% python3 -q
>>> import numpy as np
>>> from numpy import linalg as LA
>>> np.set_printoptions(suppress=True, linewidth=140)
>>> rd = lambda a: np.round(a, 3) + 0
>>> arr = np.array([[-0.3, 0.1, 0.0], [-1.3, -0.8, -0.8], [0.7, 1.6, -1.0]])
>>> arr[:, 2] *= 3
>>> rd(arr)
array([[-0.3,  0.1,  0. ],
       [-1.3, -0.8, -2.4],
       [ 0.7,  1.6, -3. ]])
>>> rng = np.random.default_rng(32)
>>> z = rng.permutation(3)
>>> z
array([2, 1, 0])
>>> B = arr[z][:, z]
>>> np.diag(B)
array([-3. , -0.8, -0.3])
>>> np.allclose(B, arr)
False
>>> rd(B)
array([[-3. ,  1.6,  0.7],
       [-2.4, -0.8, -1.3],
       [ 0. ,  0.1, -0.3]])
>>> rd(LA.det(B)), rd(LA.det(arr[z]))
(np.float64(-2.43), np.float64(2.43))
>>> f, v = arr[2], arr[0]
>>> f @ f
np.float64(12.05)
>>> rd(f @ v)
np.float64(-0.05)
>>> pr = (f @ v) / (f @ f) * f
>>> (v - pr) @ f
np.float64(0.0)
>>> rd(pr)
array([-0.003, -0.007,  0.012])
>>> rd(np.outer(f, v))
array([[-0.21,  0.07,  0.  ],
       [-0.48,  0.16,  0.  ],
       [ 0.9 , -0.3 ,  0.  ]])
>>> rd(LA.norm(f + v) ** 2 + LA.norm(f - v) ** 2)
np.float64(24.3)
>>> rd(v - pr)
array([-0.297,  0.107, -0.012])
>>> x = np.array([-1, 2, -1])
>>> np.sign((arr @ x).round(6))
array([1., 1., 1.])
>>> rd((arr * x).sum(axis=1))
array([0.5, 2.1, 5.5])
>>> arr @ np.eye(3)[0]
array([-0.3, -1.3,  0.7])
>>> O, evecs = LA.qr(arr[:, :2])[0], LA.qr(arr[:, 2:])[0]
>>> sv = LA.svd(O.T @ evecs, compute_uv=False)
>>> rd(np.degrees(np.arccos(sv.clip(0, 1))))
array([22.422])
>>> rd(LA.norm(O @ O.T - evecs @ evecs.T, 2))
np.float64(1.0)
>>> rd(sv)
array([0.924])
>>> f = np.array([1, 1, 3])
>>> B = arr + np.outer(f, np.eye(3)[1])
>>> rd(B)
array([[-0.3,  1.1,  0. ],
       [-1.3,  0.2, -2.4],
       [ 0.7,  4.6, -3. ]])
>>> rd(LA.det(B) / LA.det(arr)), rd(1 + LA.solve(arr, f)[1])
(np.float64(3.815), np.float64(3.815))
>>> m1 = np.load("test2.npy")
>>> m1
array([[15,  2,  6, -2],
       [ 2, 22,  1,  5],
       [ 6,  1, 15,  8],
       [-2,  5,  8, 22]])
>>> x = np.array([0, -2, 3, 3])
>>> target = m1 @ x
>>> target
array([  8, -26,  67,  80])
>>> rd(LA.solve(m1, target))
array([ 0., -2.,  3.,  3.])
>>> rd(LA.solve(m1.T, m1[0]))
array([1., 0., 0., 0.])
>>> rd(LA.solve(m1, 5 * target))
array([  0., -10.,  15.,  15.])
>>> evals, evecs = LA.eigh(m1)
>>> evals.sum(), np.trace(m1)
(np.float64(74.0), np.int64(74))
>>> (evals > 1e-8).sum(), (evals < -1e-8).sum()
(np.int64(4), np.int64(0))
>>> L = LA.cholesky(m1)
>>> rd(L)
array([[ 3.873,  0.   ,  0.   ,  0.   ],
       [ 0.516,  4.662,  0.   ,  0.   ],
       [ 1.549,  0.043,  3.549,  0.   ],
       [-0.516,  1.13 ,  2.466,  3.792]])
>>> rd(m1 / np.sqrt(np.outer(np.diag(m1), np.diag(m1))))
array([[ 1.   ,  0.11 ,  0.4  , -0.11 ],
       [ 0.11 ,  1.   ,  0.055,  0.227],
       [ 0.4  ,  0.055,  1.   ,  0.44 ],
       [-0.11 ,  0.227,  0.44 ,  1.   ]])
>>> LA.eigvalsh(m1).min() > 0
np.True_
>>> C2 = m1.T @ m1
>>> C2
array([[269,  70, 166, -16],
       [ 70, 514,  89, 224],
       [166,  89, 326, 289],
       [-16, 224, 289, 577]])
>>> (m1 @ m1.T).shape
(4, 4)
>>> np.allclose(C2, C2.T)
True
>>> X = np.load("case15.npy")
>>> rd(X)
array([[ 0.445, -0.351, -0.351],
       [-0.351,  0.277,  0.277],
       [-0.351,  0.277,  0.277]])
>>> evals, evecs = LA.eigh(X)
>>> x = np.array([1, -1, -1])
>>> rd(x @ X @ x)
np.float64(2.961)
>>> W = np.array([[2, -2, -2, -1, 1, 3],
...     [0, -3, -2, -3, -3, 2],
...     [-3, 0, -2, 1, -2, -2]])
>>> beta = np.array([3, -2, 2, 2, 0, -3])
>>> H = np.maximum(X @ W + beta, 0)
>>> rd(H)
array([[4.945, 0.   , 2.515, 2.258, 2.202, 0.   ],
       [1.465, 0.   , 1.593, 1.797, 0.   , 0.   ],
       [1.465, 0.   , 1.593, 1.797, 0.   , 0.   ]])
>>> rd((H > 0).mean(axis=0))
array([1.   , 0.   , 1.   , 1.   , 0.333, 0.   ])
>>> W2 = np.array([[-3, 2, -2],
...     [-1, 3, -3],
...     [2, 2, -2],
...     [-1, -1, 2],
...     [3, 1, 2],
...     [3, 1, -3]])
>>> rd(H @ W2)
array([[-5.454, 14.864, -6.   ],
       [-3.005,  4.319, -2.523],
       [-3.005,  4.319, -2.523]])
>>> (H @ W2).round(6).argmax(axis=1)
array([1, 1, 1])
>>> t = np.radians(72)
>>> R = np.eye(6)
>>> R[4, 4] = R[0, 0] = np.cos(t)
>>> R[4, 0], R[0, 4] = -np.sin(t), np.sin(t)
>>> rd(R)
array([[ 0.309,  0.   ,  0.   ,  0.   ,  0.951,  0.   ],
       [ 0.   ,  1.   ,  0.   ,  0.   ,  0.   ,  0.   ],
       [ 0.   ,  0.   ,  1.   ,  0.   ,  0.   ,  0.   ],
       [ 0.   ,  0.   ,  0.   ,  1.   ,  0.   ,  0.   ],
       [-0.951,  0.   ,  0.   ,  0.   ,  0.309,  0.   ],
       [ 0.   ,  0.   ,  0.   ,  0.   ,  0.   ,  1.   ]])
>>> B = H @ R.T
>>> rd(LA.det(R)), rd(np.trace(R))
(np.float64(1.0), np.float64(4.618))
>>> np.allclose(H @ H.T, B @ B.T)
True
>>> rd(B)
array([[ 3.622,  0.   ,  2.515,  2.258, -4.022,  0.   ],
       [ 0.453,  0.   ,  1.593,  1.797, -1.393,  0.   ],
       [ 0.453,  0.   ,  1.593,  1.797, -1.393,  0.   ]])
>>> np.allclose(LA.norm(H, axis=1), LA.norm(B, axis=1))
True
>>> A = np.array([[1, 1, -1, 1], [1, 1, 1, -1], [-1, 1, 1, 1], [1, -1, 1, 1]])
>>> A @ np.ones(4)
array([2., 2., 2., 2.])
>>> np.allclose(A @ A.T, A.T @ A)
True
>>> (A @ A)[0]
array([4, 0, 0, 0])
>>> np.sort(np.abs(np.fft.fft(A[0]))), rd(np.sort(LA.svd(A, compute_uv=False)))
(array([2., 2., 2., 2.]), array([2., 2., 2., 2.]))
>>> np.fft.fft(A[0])
array([ 2.+0.j,  2.+0.j, -2.+0.j,  2.+0.j])
>>> x = np.array([1, -5, 3])
>>> np.trace(X)
np.float64(1.0)
>>> [round(float(LA.det(A[:i, :i])), 2) + 0 for i in range(1, 5)]
[1.0, 0.0, -4.0, -16.0]
>>> evals, evecs = LA.eigh(A)
>>> x = np.array([3, 1, 1, 1])
>>> np.abs(A).sum(axis=1).max(), np.abs(evals).max()
(np.int64(4), np.float64(2.0))
>>> evals, evecs = LA.eig(A)
>>> rd(np.prod(evals))
np.float64(-16.0)
>>> rd(np.sort(LA.eigvals(LA.inv(A))))
array([-0.5,  0.5,  0.5,  0.5])
>>> M = np.array([[-2.1, 1.2, -0.7],
...     [1.3, 0.1, -1.3],
...     [1.8, -0.9, 0.6],
...     [-0.8, 0.2, 0.5]])
>>> M
array([[-2.1,  1.2, -0.7],
       [ 1.3,  0.1, -1.3],
       [ 1.8, -0.9,  0.6],
       [-0.8,  0.2,  0.5]])
>>> [round(float(x), 3) for x in LA.svd(M, compute_uv=False)[:3]]
[3.452, 1.771, 0.128]
>>> x = np.array([3, 0, 0])
>>> target = M @ x
>>> rd(LA.lstsq(M, target)[0])
array([3., 0., 0.])
>>> rd(LA.solve(M.T @ M, M.T @ target))
array([3., 0., 0.])
>>> rd(target)
array([-6.3,  3.9,  5.4, -2.4])
>>> rd(LA.pinv(M) @ M)
array([[1., 0., 0.],
       [0., 1., 0.],
       [0., 0., 1.]])
>>> target = target + 0.3 * rng.normal(size=4)
>>> rd(target)
array([-6.075,  3.892,  5.596, -2.595])
>>> beta, *_ = LA.lstsq(M, target)
>>> rd(LA.norm(target - M @ beta))
np.float64(0.344)
>>> [round(float(LA.norm(LA.solve(M.T @ M + lam * np.eye(3), M.T @ target))), 2) for lam in (0, 1, 10, 100)]
[3.18, 2.58, 1.49, 0.29]
>>> rd(M.T @ (target - M @ beta))
array([0., 0., 0.])
>>> def softmax(z):
...     e = np.exp(z - z.max(axis=-1, keepdims=True))
...     return e / e.sum(axis=-1, keepdims=True)
... 
>>> rd(softmax(10 * M[1]))
array([1., 0., 0.])
>>> rd(softmax(M[1] + 5))
array([0.727, 0.219, 0.054])
>>> att = M @ M.T / np.sqrt(3)
>>> rd(softmax(att + np.triu(np.full(att.shape, -np.inf), 1)))
array([[1.   , 0.   , 0.   , 0.   ],
       [0.05 , 0.95 , 0.   , 0.   ],
       [0.003, 0.154, 0.843, 0.   ],
       [0.492, 0.076, 0.093, 0.34 ]])
>>> rd(softmax(att)[1] @ M)
array([ 1.211, -0.085, -0.774])
>>> B = np.c_[M[:, :2] @ np.array([[-2, -1], [1, 0]]), np.array([0, 5, -2, 5])]
>>> B
array([[ 5.4,  2.1,  0. ],
       [-2.5, -1.3,  5. ],
       [-4.5, -1.8, -2. ],
       [ 1.8,  0.8,  5. ]])
>>> LA.matrix_rank(B)
np.int64(3)
>>> rd(LA.norm(B - M @ LA.lstsq(M, B)[0], axis=0))
array([0.   , 0.   , 5.408])
>>> feats = np.loadtxt("mat.csv", delimiter=",")
>>> feats
array([[  5.704,   4.432,   4.778],
       [  1.947,   2.038,   0.801],
       [ -1.538,  -1.16 ,  -0.935],
       [ -4.   ,  -3.449,  -2.102],
       [ -1.592,  -1.997,   0.613],
       [ -2.959,  -3.452,   0.334],
       [ -9.836,  -8.513,  -5.593],
       [-10.196,  -8.198,  -7.061],
       [ -1.664,  -1.412,  -0.724],
       [ 16.054,  10.71 ,  16.374],
       [ 11.773,   8.918,   9.968]])
>>> cen = feats - feats.mean(axis=0)
>>> left, sv, vt = LA.svd(cen, full_matrices=False)
>>> rd(cen.mean(axis=0))
array([0., 0., 0.])
>>> rd(sv)
array([38.582,  4.268,  0.001])
>>> np.abs(left[:, 0]).argmax()
np.int64(9)
>>> rd(sv ** 2 / (sv ** 2).sum())
array([0.988, 0.012, 0.   ])
>>> np.searchsorted(np.cumsum(sv ** 2) / (sv ** 2).sum(), 0.9) + 1
np.int64(1)
>>> W0 = np.loadtxt("sample0.csv", delimiter=",")
>>> rd(W0)
array([[0.606, 0.202, 0.445],
       [0.202, 0.067, 0.148],
       [0.445, 0.148, 0.326]])
>>> z = rng.permutation(4)
>>> B = m1[:, z] * rng.choice([-1, 1], 4)
>>> B
array([[ 6, -2, 15,  2],
       [ 1,  5,  2, 22],
       [15,  8,  6,  1],
       [ 8, 22, -2,  5]])
>>> left, _, vt = LA.svd(m1.T @ B)
>>> rd(left @ vt)
array([[0., 0., 1., 0.],
       [0., 0., 0., 1.],
       [1., 0., 0., 0.],
       [0., 1., 0., 0.]])
>>> z
array([2, 3, 0, 1])
>>> x = np.array([2, 5, 8])
>>> target = M @ x
>>> beta, lr = np.zeros(3), 1 / LA.norm(M, 2) ** 2
>>> for i in range(5):
...     beta -= lr * M.T @ (M @ beta - target)
...     if i % 1 == 0: print(i, round(LA.norm(M @ beta - target), 3))
... 
0 7.01
1 5.21
2 3.9
3 2.954
4 2.282
>>> rd(beta)
array([-0.438, -1.492,  3.912])
>>> left, sv, vt = LA.svd(W0, full_matrices=False)
>>> rd(vt @ vt.T)
array([[1., 0., 0.],
       [0., 1., 0.],
       [0., 0., 1.]])
>>> left.shape, sv.shape, vt.shape
((3, 3), (3,), (3, 3))
>>> rd(left.T @ left)
array([[1., 0., 0.],
       [0., 1., 0.],
       [0., 0., 1.]])
>>> np.abs(left[:, 0]).round(6).argmax()
np.int64(0)
>>> O, _ = LA.qr(np.array([[0.0, 1.7, 0.9], [-0.4, -0.8, -0.2], [-0.2, 2.5, -0.4]]))
>>> evals = np.array([3, -6, -2])
>>> mat = O @ np.diag(evals) @ O.T
>>> rd(mat)
array([[-3.202,  0.82 , -1.64 ],
       [ 0.82 ,  1.44 ,  3.119],
       [-1.64 ,  3.119, -3.238]])
>>> O, R = LA.qr(mat)
>>> rd(abs(R[0, 0])), rd(LA.norm(mat[:, 0]))
(np.float64(3.69), np.float64(3.69))
>>> np.allclose(R.T @ R, mat.T @ mat)
True
>>> f = np.array([2, -2, -1])
>>> B = mat + np.outer(f, np.eye(3)[0])
>>> LA.matrix_rank(LA.inv(B) - LA.inv(mat), tol=1e-8)
np.int64(1)
>>> LA.matrix_rank(B - mat)
np.int64(1)
